% python3 -q
>>> import numpy as np
>>> import numpy.linalg as la
>>> np.set_printoptions(suppress=True, linewidth=200)
>>> A = np.array([[2, -2, -3],
...     [0, 0, 0],
...     [0, 0, 0],
...     [2, -1, -2],
...     [1, -2, 1],
...     [2, -1, -2],
...     [1, -2, 1],
...     [1, -3, 0],
...     [0, 0, 0],
...     [2, -1, -2],
...     [0, -1, -1],
...     [0, 0, 0],
...     [0, 0, 0],
...     [0, 0, 0],
...     [0, 0, 0],
...     [0, 0, 0],
...     [2, -2, -3],
...     [1, -2, 1]])
>>> # row 2 repeats row 1
>>> x = np.array([1, -3, -1])
>>> h1 = np.maximum(A @ x, 0)
>>> print(A * (h1 > 1e-9)[:, None])
[[ 2 -2 -3]
 [ 0  0  0]
 [ 0  0  0]
 [ 2 -1 -2]
 [ 1 -2  1]
 [ 2 -1 -2]
 [ 1 -2  1]
 [ 1 -3  0]
 [ 0  0  0]
 [ 2 -1 -2]
 [ 0 -1 -1]
 [ 0  0  0]
 [ 0  0  0]
 [ 0  0  0]
 [ 0  0  0]
 [ 0  0  0]
 [ 2 -2 -3]
 [ 1 -2  1]]
>>> A.T @ h1
array([ 114, -135,  -94])
>>> np.maximum(A @ x, 0) - np.maximum(-A @ x, 0)
array([11,  0,  0,  7,  6,  7,  6, 10,  0,  7,  4,  0,  0,  0,  0,  0, 11,  6])
>>> P = A @ la.solve(A.T @ A, A.T)
>>> np.allclose(P @ P, P)
True
>>> la.matrix_rank(np.eye(18) - P)
np.int64(15)
>>> np.round(np.trace(P), 2)
np.float64(3.0)
>>> np.round(np.diag(P), 2)
array([0.32, 0.  , 0.  , 0.25, 0.27, 0.25, 0.27, 0.44, 0.  , 0.25, 0.34, 0.  , 0.  , 0.  , 0.  , 0.  , 0.32, 0.27])
>>> E = np.array([[0, 0, 1], [1, 0, 0], [0, 1, 0]])
>>> th = np.radians(90)
>>> Rm = np.eye(3)
>>> Rm[0, 0] = Rm[1, 1] = np.cos(th)
>>> Rm[0, 1], Rm[1, 0] = -np.sin(th), np.sin(th)
>>> Rm.round(2) + 0
array([[ 0., -1.,  0.],
       [ 1.,  0.,  0.],
       [ 0.,  0.,  1.]])
>>> M2 = E @ Rm.T
>>> print(np.allclose(la.norm(E, axis=1), la.norm(M2, axis=1)))
True
>>> round(float(la.det(Rm)), 2), round(float(np.trace(Rm)), 2)
(1.0, 1.0)
>>> C2 = np.cov(A, rowvar=False)
>>> np.round(np.corrcoef(A.T), 2)
array([[ 1.  , -0.66, -0.68],
       [-0.66,  1.  ,  0.16],
       [-0.68,  0.16,  1.  ]])
>>> np.round(np.polyfit(A[:, 0], A[:, 2], 1), 2)
array([-1.01,  0.23])
